>>> import numpy as np
>>> np.set_printoptions(precision=1, suppress=True, linewidth=120, sign=" ")
>>> m1 = np.load("test9.npy")
>>> print(m1)
[[ 1  0  0  2  0]
 [ 0  1  0  0  0]
 [ 0  0  2  0  0]
 [ 2  0  0  2  0]
 [ 0  0  2  0  2]]
>>> print(np.linalg.svd(m1, compute_uv=False))
[ 3.6  3.2  1.2  1.   0.6]
>>> print(np.count_nonzero(m1))
8
>>> print(np.diff(m1, axis=0))
[[-1  1  0 -2  0]
 [ 0 -1  2  0  0]
 [ 2  0 -2  2  0]
 [-2  0  2 -2  2]]
>>> print(round(np.linalg.norm(m1), 1))
5.1
>>> print(np.unravel_index(np.abs(m1).argmax(), m1.shape))
(np.int64(0), np.int64(3))
>>> print(m1.mean(axis=0))
[ 0.6  0.2  0.8  0.8  0.4]
>>> print(m1.shape)
(5, 5)
>>> print(np.abs(m1).max())
2
>>> vals, vecs = np.linalg.eig(m1)
>>> print(np.sort(np.linalg.eigvals(m1 @ m1)))
[  0.3   1.    4.    4.   12.7]
>>> print(np.flatnonzero(np.linalg.matrix_power((m1 != 0) + (m1.T != 0) + np.eye(5), 5)[0]))
[ 0  3]
>>> print((m1 != 0).astype(int))
[[ 1  0  0  1  0]
 [ 0  1  0  0  0]
 [ 0  0  1  0  0]
 [ 1  0  0  1  0]
 [ 0  0  1  0  1]]
>>> print(np.round(np.linalg.det(m1), 1))
-8.0
>>> print((np.linalg.matrix_power((m1 != 0) + (m1.T != 0) + np.eye(5), 5) > 0).astype(int))
[[ 1  0  0  1  0]
 [ 0  1  0  0  0]
 [ 0  0  1  0  1]
 [ 1  0  0  1  0]
 [ 0  0  1  0  1]]
>>> print(m1 @ m1)
[[ 5  0  0  6  0]
 [ 0  1  0  0  0]
 [ 0  0  4  0  0]
 [ 6  0  0  8  0]
 [ 0  0  8  0  4]]
>>> Uu, sig, VT = np.linalg.svd(m1, full_matrices=False)
>>> print(np.round(VT @ VT.T, 1) + 0)
[[ 1.  0.  0.  0.  0.]
 [ 0.  1.  0.  0.  0.]
 [ 0.  0.  1.  0.  0.]
 [ 0.  0.  0.  1.  0.]
 [ 0.  0.  0.  0.  1.]]
>>> print(np.cumsum(sig ** 2) / np.sum(sig ** 2))
[ 0.5  0.9  0.9  1.   1. ]
>>> def softmax(z):
...     e = np.exp(z - z.max(axis=-1, keepdims=True))
...     return e / e.sum(axis=-1, keepdims=True)
... 
>>> print(softmax(m1[1]))
[ 0.1  0.4  0.1  0.1  0.1]
>>> print(np.round(softmax(10 * m1[1]), 1) + 0)
[ 0.  1.  0.  0.  0.]
>>> print(softmax(m1).sum(axis=1))
[ 1.  1.  1.  1.  1.]
>>> scores = m1 @ m1.T / np.sqrt(5)
>>> print(softmax(scores).round(6).argmax(axis=1))
[ 3  1  2  3  4]
>>> print(softmax(scores)[1] @ m1)
[ 0.5  0.3  0.7  0.7  0.4]
>>> E = np.load("sample14.npy")
>>> print(E)
[[-1.2  0.7  0.5 -0.3]
 [ 0.2 -0.3  0.4  1.1]
 [ 0.9  1.4 -0.3 -1.3]
 [-1.   0.1  1.2  0.4]
 [-1.5 -2.3  2.   2. ]
 [-0.4 -0.7 -2.5 -0.7]
 [ 1.   1.5  0.1 -1.2]
 [-0.2 -1.1  0.  -0.3]]
>>> x0 = np.array([9, 6, -9, 5])
>>> y = E @ x0
>>> print(np.round(np.linalg.pinv(E) @ E, 1) + 0)
[[ 1.  0.  0.  0.]
 [ 0.  1.  0.  0.]
 [ 0.  0.  1.  0.]
 [ 0.  0.  0.  1.]]
>>> print(np.linalg.lstsq(E, y)[0])
[ 9.  6. -9.  5.]
>>> rng = np.random.default_rng(607109)
>>> y = y + 0.3 * rng.normal(size=8)
>>> print(y)
[-12.3   2.4  12.8 -17.4 -35.6  11.4  11.3  -9.6]
>>> coef, *_ = np.linalg.lstsq(E, y)
>>> print(np.round(E.T @ (y - E @ coef), 1) + 0)
[ 0.  0.  0.  0.]
>>> lab = rng.permutation(4)
>>> B = E[:, lab] * rng.choice([-1, 1], 4)
>>> print(B)
[[ 1.2  0.5  0.3  0.7]
 [-0.2  0.4 -1.1 -0.3]
 [-0.9 -0.3  1.3  1.4]
 [ 1.   1.2 -0.4  0.1]
 [ 1.5  2.  -2.  -2.3]
 [ 0.4 -2.5  0.7 -0.7]
 [-1.   0.1  1.2  1.5]
 [ 0.2  0.   0.3 -1.1]]
>>> Uu, _, VT = np.linalg.svd(E.T @ B)
>>> print(np.round(np.linalg.lstsq(E, B)[0], 1) + 0)
[[-1.  0.  0.  0.]
 [ 0.  0.  0.  1.]
 [ 0.  1.  0.  0.]
 [ 0.  0. -1.  0.]]
>>> print(lab)
[ 0  2  3  1]
>>> lab = rng.integers(0, 2, 6)
>>> J = (lab[:, None] == lab) * 5 + np.eye(6)
>>> print(J)
[[ 6.  0.  0.  0.  0.  0.]
 [ 0.  6.  5.  5.  5.  5.]
 [ 0.  5.  6.  5.  5.  5.]
 [ 0.  5.  5.  6.  5.  5.]
 [ 0.  5.  5.  5.  6.  5.]
 [ 0.  5.  5.  5.  5.  6.]]
>>> q, vecs = np.linalg.qr(J[:, :4])[0], np.linalg.qr(J[:, 4:])[0]
>>> sig = np.linalg.svd(q.T @ vecs, compute_uv=False)
>>> print(sig.round(1) + 0)
[ 1.  0.]
>>> print(np.degrees(np.arccos(sig.clip(0, 1))))
[  4.5  90. ]
>>> lab = rng.permutation(6)
>>> print(lab)
[ 0  4  5  3  2  1]
>>> B = J[lab][:, lab]
>>> print(np.allclose(B, J))
True
>>> print(round(np.linalg.det(B), 1), round(float(np.linalg.det(J[lab])), 1))
156.0 -156.0
>>> print(B)
[[ 6.  0.  0.  0.  0.  0.]
 [ 0.  6.  5.  5.  5.  5.]
 [ 0.  5.  6.  5.  5.  5.]
 [ 0.  5.  5.  6.  5.  5.]
 [ 0.  5.  5.  5.  6.  5.]
 [ 0.  5.  5.  5.  5.  6.]]
>>> x0 = np.array([1, 3, -3, -1, -1, -3])
>>> y = J @ x0
>>> print(y)
[  6. -22. -28. -26. -26. -28.]
>>> print(np.linalg.solve(J, y + J[:, 5]))
[ 1.  3. -3. -1. -1. -2.]
>>> arr = np.load("run15.npy")
>>> print(arr)
[[-6.1 -2.1  5.8 -0.8 -1.4  0.8  0.3  2.2 -0.6]
 [ 3.5  1.2  3.5 -6.1  4.5  3.8 -1.5  0.5 -4.1]
 [-5.1  0.2  5.  -0.3 -1.7  2.8  2.2  1.1  0.7]
 [ 5.3  1.2  2.9 -4.   4.8  3.6 -1.6  0.5 -1.8]
 [-5.1  0.1  4.9 -0.2 -2.   1.1  1.   3.  -1. ]
 [ 5.3  3.9  4.9 -4.8  4.8  2.9 -1.4  1.5 -2.1]
 [ 6.4  0.8  3.4 -4.2  4.4  2.7 -0.7  0.  -2.8]
 [ 5.4  3.5  2.5 -2.9  4.3  1.8 -3.5 -0.4 -0.5]
 [-5.9 -1.3  5.2  0.1 -2.9  1.9  1.3  1.8  1.3]
 [-6.1  0.4  3.  -0.5 -2.6  2.3  0.1  3.4 -0.4]
 [ 2.4  1.  -3.2 -1.4 -6.2  0.6 -2.7  0.1  1.4]
 [ 2.9  1.5 -1.8 -0.9 -6.   1.4 -3.3 -1.1  1.6]
 [ 2.3 -0.7 -2.2 -0.9 -5.3  0.4 -2.4 -2.4  1.3]
 [ 5.3  2.4  3.5 -5.5  3.9  2.4 -2.8  1.4 -1.4]
 [ 4.3 -0.3  2.  -4.4  4.6  1.9 -2.4  0.8 -4.1]
 [-5.  -2.9  2.8  1.9 -2.4  1.3  0.9  2.9 -1.2]
 [ 3.4  3.3 -2.5 -1.5 -5.5  0.8 -2.7 -2.8  3.4]
 [ 1.2  2.7 -2.9 -0.9 -5.7  1.3 -4.6  1.1  2.1]
 [ 2.7  1.7 -2.6  0.  -4.7  0.4 -2.4 -0.7  0.8]
 [-6.2 -1.5  2.2  2.   0.3  1.   0.2  1.7  1.2]
 [ 5.   1.8  4.2 -5.7  3.6  2.8 -1.7  0.6 -2.7]
 [ 4.3  2.   2.7 -5.4  4.4  2.5 -2.   1.1 -2.3]
 [ 5.1 -0.5  3.1 -5.6  4.   3.4 -0.7  0.6 -2. ]
 [ 5.1  2.3  3.  -5.2  4.4  0.7 -2.1  1.9 -2.8]]
>>> B = arr / np.sqrt((arr ** 2).mean(axis=1, keepdims=True))
>>> print(B[10].round(1) + 0)
[ 0.9  0.4 -1.2 -0.5 -2.3  0.2 -1.   0.   0.5]
>>> print(np.linalg.matrix_rank(arr - arr.mean(axis=1, keepdims=True)))
8
>>> lab = arr[:, 8] > np.median(arr[:, 8])
>>> f = arr[lab].mean(axis=0) - arr[~lab].mean(axis=0)
>>> print(lab.astype(int))
[ 1  0  1  0  0  0  0  1  1  1  1  1  1  0  0  0  1  1  1  1  0  0  0  0]
>>> print(np.argsort(-np.abs(f).round(6), kind="stable"))
[ 4  0  3  8  2  5  7  1  6]
>>> print(((arr - arr.mean(axis=0)) @ f > 0).astype(int))
[ 1  0  1  0  1  0  0  0  1  1  1  1  1  0  0  1  1  1  1  1  0  0  0  0]
>>> print(np.round((((arr - arr.mean(axis=0)) @ f > 0) == lab).mean(), 1))
0.9
>>> feats = np.loadtxt("arr.csv", delimiter=",")
>>> print(feats.round(1) + 0)
[[ 0.2  0.1  0.1  0.2  0.1  0.2  0.2  0.2]
 [ 0.1  0.   0.   0.1  0.   0.1  0.1  0.1]
 [ 0.1  0.   0.   0.1  0.   0.1  0.1  0.1]
 [ 0.2  0.1  0.1  0.2  0.1  0.2  0.2  0.2]
 [ 0.1  0.   0.   0.1  0.   0.1  0.1  0.1]
 [ 0.2  0.1  0.1  0.2  0.1  0.1  0.1  0.1]
 [ 0.2  0.1  0.1  0.2  0.1  0.1  0.1  0.1]
 [ 0.2  0.1  0.1  0.2  0.1  0.1  0.1  0.1]]
>>> print(np.linalg.matrix_rank(feats, rtol=0.1))
1
>>> print(round(np.linalg.norm(feats, 2) / np.linalg.norm(feats), 1))
1.0
>>> print(round(float(np.linalg.det(feats)), 1))
0.0
>>> np.linalg.determinant(feats)
Traceback (most recent call last):
  File "<python-input-79>", line 1, in <module>
    np.linalg.determinant(feats)
    ^^^^^^^^^^^^^^^^^^^^^
AttributeError: module 'numpy.linalg' has no attribute 'determinant'
>>> print(np.allclose(feats @ feats.T, feats.T @ feats))
True
>>> print(np.round(np.linalg.matrix_power(feats, 2), 1) + 0)
[[ 0.2  0.1  0.1  0.2  0.1  0.2  0.2  0.2]
 [ 0.1  0.   0.   0.1  0.   0.1  0.1  0.1]
 [ 0.1  0.   0.   0.1  0.   0.1  0.1  0.1]
 [ 0.2  0.1  0.1  0.2  0.1  0.2  0.2  0.2]
 [ 0.1  0.   0.   0.1  0.   0.1  0.1  0.1]
 [ 0.2  0.1  0.1  0.2  0.1  0.1  0.1  0.1]
 [ 0.2  0.1  0.1  0.2  0.1  0.1  0.1  0.1]
 [ 0.2  0.1  0.1  0.2  0.1  0.1  0.1  0.1]]
>>> Uu, sig, VT = np.linalg.svd(feats)
>>> vecs = VT[:(sig > 1e-8).sum()]
>>> x0 = feats[2] + 5 * feats[3] + rng.integers(2) * np.eye(8)[3]
>>> print(x0)
[ 1.3  0.6  0.6  2.3  0.6  0.9  0.9  0.9]
>>> print(np.linalg.matrix_rank(np.vstack([feats, x0])))
2
>>> print(np.round(vecs.T @ vecs, 1) + 0)
[[ 0.2  0.1  0.1  0.2  0.1  0.2  0.2  0.2]
 [ 0.1  0.   0.   0.1  0.   0.1  0.1  0.1]
 [ 0.1  0.   0.   0.1  0.   0.1  0.1  0.1]
 [ 0.2  0.1  0.1  0.2  0.1  0.2  0.2  0.2]
 [ 0.1  0.   0.   0.1  0.   0.1  0.1  0.1]
 [ 0.2  0.1  0.1  0.2  0.1  0.1  0.1  0.1]
 [ 0.2  0.1  0.1  0.2  0.1  0.1  0.1  0.1]
 [ 0.2  0.1  0.1  0.2  0.1  0.1  0.1  0.1]]
>>> print(round(float(np.linalg.norm(x0 - vecs.T @ vecs @ x0)), 1))
0.9
>>> gram = feats.T @ feats
>>> print(np.round(np.diag(gram), 1) + 0)
[ 0.2  0.   0.   0.2  0.   0.1  0.1  0.1]
>>> print(round(float(np.trace(gram)), 1), np.round((feats ** 2).sum(), 1))
1.0 1.0
>>> print(np.round(np.linalg.svd(feats, compute_uv=False) ** 2, 1) + 0)
[ 1.  0.  0.  0.  0.  0.  0.  0.]
>>> print(np.round(np.linalg.eigvalsh(gram)[::-1], 1) + 0)
[ 1.  0.  0.  0.  0.  0.  0.  0.]
>>> print(gram.round(1) + 0)
[[ 0.2  0.1  0.1  0.2  0.1  0.2  0.2  0.2]
 [ 0.1  0.   0.   0.1  0.   0.1  0.1  0.1]
 [ 0.1  0.   0.   0.1  0.   0.1  0.1  0.1]
 [ 0.2  0.1  0.1  0.2  0.1  0.2  0.2  0.2]
 [ 0.1  0.   0.   0.1  0.   0.1  0.1  0.1]
 [ 0.2  0.1  0.1  0.2  0.1  0.1  0.1  0.1]
 [ 0.2  0.1  0.1  0.2  0.1  0.1  0.1  0.1]
 [ 0.2  0.1  0.1  0.2  0.1  0.1  0.1  0.1]]
>>> print(np.linalg.matrix_rank(gram))
1
>>> B = gram / np.sqrt((gram ** 2).mean(axis=1, keepdims=True))
>>> print(np.round(gram - gram.mean(axis=1, keepdims=True), 1) + 0)
[[ 0.1 -0.1 -0.1  0.1 -0.1  0.   0.   0. ]
 [ 0.   0.   0.   0.   0.   0.   0.   0. ]
 [ 0.   0.   0.   0.   0.   0.   0.   0. ]
 [ 0.1 -0.1 -0.1  0.1 -0.1  0.   0.   0. ]
 [ 0.   0.   0.   0.   0.   0.   0.   0. ]
 [ 0.1  0.   0.   0.1  0.   0.   0.   0. ]
 [ 0.1  0.   0.   0.1  0.   0.   0.   0. ]
 [ 0.1  0.   0.   0.1  0.   0.   0.   0. ]]
>>> A = np.vander(np.arange(9) - 4, 4, increasing=True)
>>> print(A)
[[  1  -4  16 -64]
 [  1  -3   9 -27]
 [  1  -2   4  -8]
 [  1  -1   1  -1]
 [  1   0   0   0]
 [  1   1   1   1]
 [  1   2   4   8]
 [  1   3   9  27]
 [  1   4  16  64]]
>>> hat = A @ np.linalg.solve(A.T @ A, A.T)
>>> print(np.trace(hat))
4.0
>>> print(hat @ A[:, 2])
[ 16.   9.   4.   1.   0.   1.   4.   9.  16.]
>>> print(np.allclose(hat @ hat, hat))
True
>>> print(np.linalg.matrix_rank(np.eye(9) - hat))
5
>>> x0 = np.array([3, 2, 0, 2])
>>> y = A @ x0
>>> print(np.round(np.linalg.pinv(A) @ A, 1) + 0)
[[ 1.  0.  0.  0.]
 [ 0.  1.  0.  0.]
 [ 0.  0.  1.  0.]
 [ 0.  0.  0.  1.]]
>>> y = y + 0.1 * rng.normal(size=9)
>>> print(y)
[-133.   -56.9  -17.1   -1.1    2.9    7.    23.    63.   138.9]
>>> coef, *_ = np.linalg.lstsq(A, y)
>>> print([round(float(np.linalg.norm(np.linalg.solve(A.T @ A + lam * np.eye(4), A.T @ y))), 2) for lam in (0, 1, 10, 100)])
[4.09, 3.59, 2.46, 2.14]
>>> print(coef.round())
[ 3.  2.  0.  2.]
>>> print(round(np.linalg.norm(y - A @ coef), 1))
0.2
>>> x0 = np.array([0, -3, 1, 2])
>>> a = np.maximum(A @ x0, 0)
>>> print(A * (a > 1e-9)[:, None])
[[ 0  0  0  0]
 [ 0  0  0  0]
 [ 0  0  0  0]
 [ 1 -1  1 -1]
 [ 0  0  0  0]
 [ 0  0  0  0]
 [ 1  2  4  8]
 [ 1  3  9 27]
 [ 1  4 16 64]]
>>> print(np.flatnonzero(a > 1e-9))
[ 3  6  7  8]
>>> print(a)
[   0    0    0    2    0    0   14   54  132]
>>> B = A + rng.integers(-2, 3, (9, 2)) @ rng.integers(-2, 3, (2, 4))
>>> print(B)
[[  1  -2  20 -66]
 [ -1  -1  13 -25]
 [  1  -3   2  -7]
 [  3  -1   1  -5]
 [  0   2   4   0]
 [  3   0  -1  -2]
 [  0   4   8   8]
 [  0   1   5  31]
 [  1   2  12  66]]
>>> print(np.linalg.matrix_rank(B - A, tol=1e-8))
2
>>> print(B - A)
[[ 0  2  4 -2]
 [-2  2  4  2]
 [ 0 -1 -2  1]
 [ 2  0  0 -4]
 [-1  2  4  0]
 [ 2 -1 -2 -3]
 [-1  2  4  0]
 [-1 -2 -4  4]
 [ 0 -2 -4  2]]
>>> q, vecs = np.linalg.qr(A[:, :1])[0], np.linalg.qr(A[:, 1:])[0]
>>> sig = np.linalg.svd(q.T @ vecs, compute_uv=False)
>>> print(round(float(np.linalg.norm(q @ q.T - vecs @ vecs.T, 2)), 1))
1.0
>>> print(np.degrees(np.arccos(sig.clip(0, 1))))
[ 41.3]
>>> print(sig)
[ 0.8]
>>> f = np.array([4, 3, -1, -2, 0, 0, -5])
>>> v = np.array([-1, 2, -1, -2, 0, 0, 2, 3, -2, -2])
>>> data = f[:, None] + v[None, :]
>>> print(data)
[[ 3  6  3  2  4  4  6  7  2  2]
 [ 2  5  2  1  3  3  5  6  1  1]
 [-2  1 -2 -3 -1 -1  1  2 -3 -3]
 [-3  0 -3 -4 -2 -2  0  1 -4 -4]
 [-1  2 -1 -2  0  0  2  3 -2 -2]
 [-1  2 -1 -2  0  0  2  3 -2 -2]
 [-6 -3 -6 -7 -5 -5 -3 -2 -7 -7]]
>>> B = data[0, 0] * data[1:] - np.outer(data[1:, 0], data[0])
>>> print(B)
[[ 0  3  0 -1  1  1  3  4 -1 -1]
 [ 0 15  0 -5  5  5 15 20 -5 -5]
 [ 0 18  0 -6  6  6 18 24 -6 -6]
 [ 0 12  0 -4  4  4 12 16 -4 -4]
 [ 0 12  0 -4  4  4 12 16 -4 -4]
 [ 0 27  0 -9  9  9 27 36 -9 -9]]
>>> print(np.linalg.matrix_rank(B), np.linalg.matrix_rank(data))
1 2
>>> print(np.flatnonzero(~B.round(6).any(axis=1)))
[]
>>> print(np.round(data @ np.linalg.pinv(data) @ data, 1) + 0)
[[ 3.  6.  3.  2.  4.  4.  6.  7.  2.  2.]
 [ 2.  5.  2.  1.  3.  3.  5.  6.  1.  1.]
 [-2.  1. -2. -3. -1. -1.  1.  2. -3. -3.]
 [-3.  0. -3. -4. -2. -2.  0.  1. -4. -4.]
 [-1.  2. -1. -2.  0.  0.  2.  3. -2. -2.]
 [-1.  2. -1. -2.  0.  0.  2.  3. -2. -2.]
 [-6. -3. -6. -7. -5. -5. -3. -2. -7. -7.]]
>>> print(np.abs(np.diag(np.linalg.qr(data)[1])) > 1e-9)
[ True  True False False False False False]
>>> print(np.unique(data.round(6), axis=0).shape)
(6, 10)
>>> print(round(float(np.trace(np.linalg.pinv(data) @ data)), 1))
2.0
>>> print(np.linalg.lstsq(data[:-1].T, data[-1])[2])
2
